$ python3 -q
>>> import numpy as np
>>> import numpy.linalg as la
>>> np.set_printoptions(precision=2, suppress=True, linewidth=140, legacy="1.25")
>>> def rd(a):
...     return np.round(a, 2) + 0
... 
>>> A = np.diag(10 * np.array([1, 0, 5, 0, 4])) + np.array([[1, 2, -3, 0, 2],
...     [1, -2, 1, 1, 1],
...     [3, -1, -2, 0, -3],
...     [-2, 3, 2, 3, 3],
...     [-1, 3, -3, -1, -3]])
>>> A
array([[11,  2, -3,  0,  2],
       [ 1, -2,  1,  1,  1],
       [ 3, -1, 48,  0, -3],
       [-2,  3,  2,  3,  3],
       [-1,  3, -3, -1, 37]])
>>> r0 = np.array([-1, -1, 3, -1, -3])
>>> A2 = A + np.outer(r0, np.eye(5)[3])
>>> la.matrix_rank(A2 - A)
1
>>> la.matrix_rank(la.inv(A2) - la.inv(A), tol=1e-8)
1
>>> rng = np.random.default_rng(18704)
>>> labels = rng.permutation(5)
>>> labels
array([2, 0, 3, 4, 1])
>>> A2 = A[labels][:, labels]
>>> np.trace(A2)
97
>>> np.diag(A2)
array([48, 11,  3, 37, -2])
>>> m1 = np.array([[2, 0, 0, -2, -3, 3],
...     [5, -5, 4, -5, 0, -5],
...     [3, -5, 3, -2, 5, 5],
...     [4, -2, 0, -4, 3, 2],
...     [-3, -5, 1, 4, -3, -3],
...     [-4, 2, 4, 0, 2, 0]])
>>> rd(la.norm(m1, axis=0))
array([8.89, 9.11, 6.48, 8.06, 7.48, 8.49])
>>> la.norm(m1, axis=1).argmax()
1
>>> rd(la.norm(m1, 1)), rd(la.norm(m1, np.inf))
(21.0, 24.0)
>>> rd(la.norm(m1) ** 2 / la.norm(m1, 2) ** 2)
2.13
>>> rd(la.norm(m1, "nuc"))
42.13
>>> x = np.array([1, 5, -3, -2, 0, 2])
>>> rhs = m1 @ x
>>> coef, lr = np.zeros(6), 1 / la.norm(m1, 2) ** 2
>>> for i in range(5):
...     coef -= lr * m1.T @ (m1 @ coef - rhs)
...     if i % 1 == 0: print(i, round(la.norm(m1 @ coef - rhs), 2))
... 
0 31.67
1 18.85
2 12.08
3 8.15
4 5.68
>>> rd(coef)
array([ 0.99,  4.62, -2.6 , -1.34,  0.11,  2.26])
>>> rd(la.cond(m1))
16.2
>>> blk = np.stack([m1, 5 * m1, m1[::-1]])
>>> la.matrix_rank(blk.reshape(3, -1))
2
>>> np.einsum("bij,cij->bc", blk, blk)
array([[ 397, 1985,  100],
       [1985, 9925,  500],
       [ 100,  500,  397]])
>>> (blk @ m1.T).shape
(3, 6, 6)
>>> rd(la.norm(blk, axis=(1, 2)))
array([19.92, 99.62, 19.92])
>>> A2 = m1 / la.norm(m1, axis=1, keepdims=True)
>>> C2 = A2 @ A2.T
>>> np.argwhere(np.triu(np.abs(C2) > 0.95, 1))
array([], shape=(0, 2), dtype=int64)
>>> rd(C2[5])
array([-0.43, -0.21,  0.  , -0.32,  0.  ,  1.  ])
>>> r0 = np.array([1, 1, 3, -1, -1, 2])
>>> A2 = m1 + np.outer(r0, np.eye(6)[4])
>>> la.matrix_rank(A2 - m1)
1
>>> rd(la.det(A2) / la.det(m1)), rd(1 + la.solve(m1, r0)[4])
(0.92, 0.92)
>>> K = np.load("x.npy")
>>> K
array([[ 0.25, -0.2 , -1.1 ,  0.5 , -1.7 ,  0.1 ,  1.4 ],
       [ 0.32, -0.1 ,  1.7 , -1.2 , -0.3 ,  0.5 , -0.2 ],
       [ 1.6 , -0.6 ,  0.6 , -0.6 , -1.1 , -2.1 ,  0.9 ],
       [-1.79,  0.8 ,  1.5 , -0.4 , -0.7 , -2.1 ,  1.4 ],
       [ 3.24, -1.  ,  0.7 ,  1.  , -0.5 , -0.6 ,  0.6 ],
       [-4.64,  1.6 , -2.6 ,  0.5 , -0.5 , -0.4 ,  0.5 ],
       [ 0.88, -0.3 ,  1.1 ,  1.1 , -1.  ,  0.2 , -1.6 ],
       [-0.61,  0.1 , -0.6 , -0.2 , -0.1 ,  0.7 ,  2.8 ],
       [-5.  ,  1.5 ,  2.1 ,  0.7 ,  0.4 , -0.1 ,  0.6 ],
       [-3.25,  1.2 ,  1.9 ,  1.4 , -0.8 ,  0.5 ,  0.8 ],
       [ 0.46, -0.2 , -2.5 , -0.1 ,  0.8 ,  0.5 ,  0.8 ],
       [ 0.05,  0.2 ,  0.9 , -0.2 ,  1.  , -1.1 , -0.7 ],
       [-0.05,  0.  ,  1.1 ,  0.5 ,  0.3 ,  0.6 ,  0.5 ],
       [-0.03,  0.  ,  1.3 , -1.2 ,  1.8 ,  0.1 ,  1.3 ],
       [-2.28,  0.7 , -0.6 ,  1.9 ,  0.5 ,  0.5 ,  1.6 ],
       [ 1.58, -0.6 , -1.1 , -0.3 ,  2.  ,  0.4 ,  0.8 ]])
>>> A2 = np.c_[K[:, :1] @ np.array([[0]]), np.array([-1, 1, -5, -4, -8, 7, -7, 9, 1, -2, -6, 8, -2, 9, -9, 1])]
>>> A2
array([[ 0., -1.],
       [ 0.,  1.],
       [ 0., -5.],
       [ 0., -4.],
       [ 0., -8.],
       [ 0.,  7.],
       [ 0., -7.],
       [ 0.,  9.],
       [ 0.,  1.],
       [ 0., -2.],
       [ 0., -6.],
       [ 0.,  8.],
       [ 0., -2.],
       [ 0.,  9.],
       [ 0., -9.],
       [ 0.,  1.]])
>>> la.matrix_rank(np.c_[K, A2])
8
>>> rd(la.norm(A2 - K @ la.lstsq(K, A2)[0], axis=0))
array([ 0.  , 15.59])
>>> arr = np.loadtxt("layer11.csv", delimiter=",")
>>> rd(arr)
array([[  9.02,   4.06, -11.56,  11.05,   5.26,   7.49],
       [  4.9 ,   1.36,  -6.44,   5.58,   1.85,   5.09],
       [  4.18,   0.96,  -5.58,   4.66,   1.33,   4.61],
       [  3.69,   0.71,  -4.99,   4.05,   1.  ,   4.28],
       [  2.55,   0.2 ,  -3.64,   2.65,   0.29,   3.44],
       [  0.08,  -0.24,  -0.69,  -0.03,  -0.49,   0.93],
       [  0.29,  -0.11,   0.23,   0.24,   0.15,  -0.12],
       [  0.29,  -0.11,   0.23,   0.24,   0.15,  -0.12],
       [  1.31,  -1.6 ,   1.34,   0.51,  -0.44,   0.26],
       [  1.38,  -1.77,   1.46,   0.49,  -0.54,   0.31],
       [  1.41,  -1.86,   1.52,   0.48,  -0.59,   0.34],
       [  2.22,  -5.29,   3.91,  -0.43,  -2.92,   1.38],
       [  2.63, -12.59,   9.25,  -3.67,  -8.57,   3.34]])
>>> # looks like rank 3
>>> [round(float(x), 2) for x in la.svd(arr, compute_uv=False)[:3]]
[29.72, 17.64, 3.34]
>>> la.matrix_rank(arr, rtol=0.1)
3
>>> Z = np.array([[0, -2, 1, 1, 3, 3],
...     [0, -2, 2, 0, -3, 0],
...     [-2, -3, 2, -1, -1, -2],
...     [-3, 0, -2, -2, 0, -2],
...     [-2, -1, 3, 2, -3, 2],
...     [-1, 0, 3, 3, 3, -1]])
>>> mat = (rng.random((31, 6)) < 0.25) @ Z
>>> mat
array([[-2, -1,  3,  2, -3,  2],
       [-5, -3,  0, -3, -1, -4],
       [-2, -3,  5,  2, -6,  2],
       [-5, -1,  1,  0, -3,  0],
       [-5, -3,  2,  1,  0,  3],
       [-5, -3,  3,  0, -6,  0],
       [-1, -2,  4,  4,  6,  2],
       [ 0,  0,  0,  0,  0,  0],
       [ 0,  0,  0,  0,  0,  0],
       [-3, -1,  6,  5,  0,  1],
       [-3,  0, -2, -2,  0, -2],
       [-4, -4,  5,  1, -4,  0],
       [ 0,  0,  0,  0,  0,  0],
       [-6, -5,  5,  0, -1, -5],
       [-3, -4,  1, -1,  0,  1],
       [ 0, -2,  1,  1,  3,  3],
       [-1,  0,  3,  3,  3, -1],
       [-2, -3,  4,  3,  0,  5],
       [-2, -3,  4,  3,  0,  5],
       [ 0,  0,  0,  0,  0,  0],
       [-3, -4,  1, -1,  0,  1],
       [-3,  0, -2, -2,  0, -2],
       [-1,  0,  3,  3,  3, -1],
       [ 0, -2,  2,  0, -3,  0],
       [ 0, -4,  3,  1,  0,  3],
       [-3, -5,  7,  2, -1, -3],
       [-3, -2, -1, -1,  3,  1],
       [ 0, -2,  1,  1,  3,  3],
       [-1, -2,  4,  4,  6,  2],
       [-1,  0,  3,  3,  3, -1],
       [ 0,  0,  0,  0,  0,  0]])
>>> # row 8 repeats row 7
>>> rd(la.norm(K, 2))
9.8
>>> rd(la.norm(K[5] - K[2]))
7.66
>>> rd(la.norm(K[5], 1)), rd(la.norm(K[5], np.inf))
(10.74, 4.64)
>>> rd(la.norm(K, axis=0))
array([9.09, 3.05, 5.92, 3.55, 4.03, 3.55, 4.8 ])
>>> rd(la.norm(K) ** 2 / la.norm(K, 2) ** 2)
1.99
>>> sigma = 10 * 0.2 ** np.arange(3)
>>> X = rng.normal(size=(24, 3)) * rng.permutation(sigma)
>>> rd(X)
array([[ -2.16,   3.62,  -0.1 ],
       [ -1.57, -16.4 ,  -0.12],
       [ -0.33,   6.1 ,  -0.07],
       [  0.2 ,   6.55,  -0.61],
       [  1.35,  -0.95,   0.08],
       [  2.58,  22.23,  -0.04],
       [ -1.94, -12.1 ,  -0.31],
       [ -1.1 ,   6.6 ,   0.  ],
       [  0.38,  -5.42,  -0.46],
       [ -0.23,   4.09,   0.7 ],
       [ -0.97, -22.91,   0.46],
       [  1.59,  -0.62,   0.6 ],
       [  1.  ,   4.92,  -0.14],
       [ -0.91,  -2.31,  -0.56],
       [  0.71,   7.52,   0.49],
       [  0.09,  -6.45,   0.41],
       [ -0.68,   9.1 ,   0.01],
       [ -1.39,   9.4 ,  -0.64],
       [  0.03, -20.43,   0.38],
       [  2.11,   1.27,  -0.35],
       [ -0.37,   7.31,   0.07],
       [  3.12,   9.12,   0.52],
       [ -3.77,  -3.9 ,  -0.01],
       [  0.54,   0.64,   0.37]])
>>> Xs = X - X.mean(axis=0)
>>> evecs = la.svd(Xs)[2][:1]
>>> A2 = Xs - Xs @ evecs.T @ evecs
>>> la.norm(A2, axis=1).round(6).argmax()
22
>>> rd((Xs @ evecs.T).std(axis=0))
array([10.2])
>>> rd(np.cov(Xs @ evecs.T, rowvar=False))
108.49
>>> feats = np.load("arr.npy")
>>> feats
array([[ 0.23,  0.  ,  0.4 ],
       [ 0.62,  0.5 ,  0.2 ],
       [ 0.55,  0.2 ,  1.  ],
       [-3.11, -1.5 , -0.4 ],
       [-1.3 , -0.6 ,  2.  ],
       [ 1.31,  0.9 ,  0.2 ],
       [-0.32,  0.  ,  1.8 ],
       [-0.04,  0.1 , -0.4 ],
       [-3.44, -1.7 ,  2.7 ],
       [ 0.42,  0.1 , -1.6 ],
       [-3.69, -2.  , -0.2 ],
       [-3.44, -1.8 , -1.5 ],
       [-0.2 , -0.2 ,  1.3 ],
       [ 1.83,  0.9 ,  0.7 ],
       [-2.71, -1.6 ,  0.  ],
       [-0.54, -0.2 ,  1.8 ],
       [ 3.62,  1.9 , -1.5 ],
       [-0.73, -0.2 ,  0.  ],
       [-0.56, -0.3 , -0.6 ],
       [ 0.06, -0.1 , -1.5 ],
       [-0.82, -0.1 ,  0.2 ],
       [ 2.08,  0.8 , -0.6 ],
       [-2.32, -0.7 , -0.5 ],
       [-2.45, -1.2 , -0.8 ],
       [-4.3 , -2.5 ,  0.8 ],
       [-3.4 , -1.5 ,  0.1 ],
       [-0.9 , -0.4 , -0.2 ],
       [-0.82, -0.4 , -1.3 ],
       [ 2.64,  1.3 , -0.6 ],
       [ 0.92,  0.4 ,  0.9 ]])
>>> Q, evecs = la.qr(m1[:, :2])[0], la.qr(m1[:, 2:])[0]
>>> sigma = la.svd(Q.T @ evecs, compute_uv=False)
>>> rd(la.norm(Q @ Q.T - evecs @ evecs.T, 2))
1.0
>>> rd(np.degrees(np.arccos(sigma.clip(0, 1))))
array([10.43, 56.05])
>>> Xs = feats - feats.mean(axis=0)
>>> U, sigma, Vt = la.svd(Xs, full_matrices=False)
>>> (np.sign(U[:, 0]) == np.sign(U[0, 0])).astype(int)
array([1, 1, 1, 0, 0, 1, 1, 1, 0, 1, 0, 0, 1, 1, 0, 1, 1, 1, 1, 1, 0, 1, 0, 0, 0, 0, 0, 0, 1, 1])
>>> rd(Xs.mean(axis=0))
array([0., 0., 0.])
>>> rd(Vt[0] * np.sign(Vt[0, np.abs(Vt[0]).argmax()]))
array([ 0.89,  0.45, -0.1 ])
>>> np.searchsorted(np.cumsum(sigma ** 2) / (sigma ** 2).sum(), 0.9) + 1
2
>>> rd(np.abs(Vt[-1]))
array([0.45, 0.89, 0.01])
>>> np.abs(U[:, 0]).argmax()
16
>>> C2 = np.cov(feats, rowvar=False)
>>> rd(np.corrcoef(feats.T))
array([[ 1.  ,  0.99, -0.15],
       [ 0.99,  1.  , -0.14],
       [-0.15, -0.14,  1.  ]])
>>> np.argwhere(np.triu(np.abs(np.corrcoef(feats.T)) > 0.8, 1))
array([[0, 1]])
>>> rd(np.polyfit(feats[:, 1], feats[:, 2], 1))
array([-0.15,  0.03])
>>> C2.shape
(3, 3)
>>> rd(feats.std(axis=0))
array([1.98, 1.02, 1.09])
>>> rd(C2)
array([[ 4.06,  2.06, -0.34],
       [ 2.06,  1.07, -0.16],
       [-0.34, -0.16,  1.24]])
>>> rd(np.corrcoef(feats[:, 1], feats[:, 2])[0, 1])
-0.14
>>> labels = feats[:, 1] > np.median(feats[:, 1])
>>> r0 = feats[labels].mean(axis=0) - feats[~labels].mean(axis=0)
>>> labels.astype(int)
array([1, 1, 1, 0, 0, 1, 1, 1, 0, 1, 0, 0, 0, 1, 0, 0, 1, 0, 0, 1, 1, 1, 0, 0, 0, 0, 0, 0, 1, 1])
>>> ((feats - feats.mean(axis=0)) @ r0 > 0).astype(int)
array([1, 1, 1, 0, 0, 1, 1, 1, 0, 1, 0, 0, 1, 1, 0, 1, 1, 1, 1, 1, 0, 1, 0, 0, 0, 0, 0, 0, 1, 1])
>>> rd(r0)
array([ 3.06,  1.54, -0.26])
>>> rd((((feats - feats.mean(axis=0)) @ r0 > 0) == labels).mean())
0.83
>>> np.argsort(-np.abs(r0).round(6), kind="stable")
array([0, 1, 2])
>>> A2 = np.c_[feats[:, :1] @ np.array([[0]]), np.array([3, 1, 1, 2, 0, 2, 3, 1, 2, 1, 2, 1, 3, 3, 3, 1, 1, 0, 0, 1, 0, 0, 2, 2, 3, 3, 3, 3, 0, 1])]
>>> A2
array([[0., 3.],
       [0., 1.],
       [0., 1.],
       [0., 2.],
       [0., 0.],
       [0., 2.],
       [0., 3.],
       [0., 1.],
       [0., 2.],
       [0., 1.],
       [0., 2.],
       [0., 1.],
       [0., 3.],
       [0., 3.],
       [0., 3.],
       [0., 1.],
       [0., 1.],
       [0., 0.],
       [0., 0.],
       [0., 1.],
       [0., 0.],
       [0., 0.],
       [0., 2.],
       [0., 2.],
       [0., 3.],
       [0., 3.],
       [0., 3.],
       [0., 3.],
       [0., 0.],
       [0., 1.]])
>>> rd(la.lstsq(feats, A2[:, 0])[0])
array([0., 0., 0.])
>>> rd(la.norm(la.qr(feats)[0].T @ A2, axis=0) ** 2 / ((A2 ** 2).sum(axis=0) + 1e-12))
array([0.  , 0.22])
